In [1]: import numpy as np

In [2]: np.set_printoptions(precision=2, suppress=True, linewidth=100, legacy="1.25")

In [3]: rd = lambda a: np.round(a, 2) + 0

In [4]: mat = np.load("dump.npy")

In [5]: print(mat)
[[0 2 1]
 [0 0 3]
 [0 0 0]]

In [6]: print(rd(np.linalg.norm(mat, 2) / np.linalg.norm(mat)))
0.87

In [7]: print(np.linalg.cond(mat) > 100)
True

In [8]: A2 = np.array([[0, 0], [-2, -1]])

In [9]: W2 = np.kron(A2, mat)

In [10]: print(np.linalg.matrix_rank(W2))
2

In [11]: print(rd(np.linalg.norm(W2, 2)), rd(np.linalg.norm(A2, 2) * np.linalg.norm(mat, 2)))
7.28 7.28

In [12]: print(W2.shape)
(6, 6)

In [13]: left, sv, VT = np.linalg.svd(mat)

In [14]: print(np.argmax(sv[:-1] / (sv[1:] + 1e-6)) + 1)
2

In [15]: A2 = left[:, :2] @ np.diag(sv[:2]) @ VT[:2]

In [16]: print(rd(np.abs(mat - A2).max()))
0.0

In [17]: print(np.linalg.matrix_rank(mat, rtol=0.05))
2

In [18]: print(rd(A2))
[[0. 2. 1.]
 [0. 0. 3.]
 [0. 0. 0.]]

In [19]: rng = np.random.default_rng(413183)

In [20]: lab = rng.permutation(3)

In [21]: print(lab)
[0 2 1]

In [22]: A2 = mat[lab][:, lab]

In [23]: print(rd(np.linalg.det(A2)), rd(np.linalg.det(mat[lab])))
0.0 0.0

In [24]: print(np.trace(A2))
0

In [25]: print(rd(np.sort(np.abs(np.linalg.eigvals(A2)))))
[0. 0. 0.]

In [26]: print(np.diag(A2))
[0 0 0]

In [27]: print(A2)
[[0 1 2]
 [0 0 0]
 [0 3 0]]

In [28]: print(mat @ mat)
[[0 0 6]
 [0 0 0]
 [0 0 0]]

In [29]: print(np.linalg.matrix_power(mat - np.diag(np.diag(mat)), 3))
[[0 0 0]
 [0 0 0]
 [0 0 0]]

In [30]: print(np.linalg.matrix_rank(mat - mat[0, 0] * np.eye(3)))
2
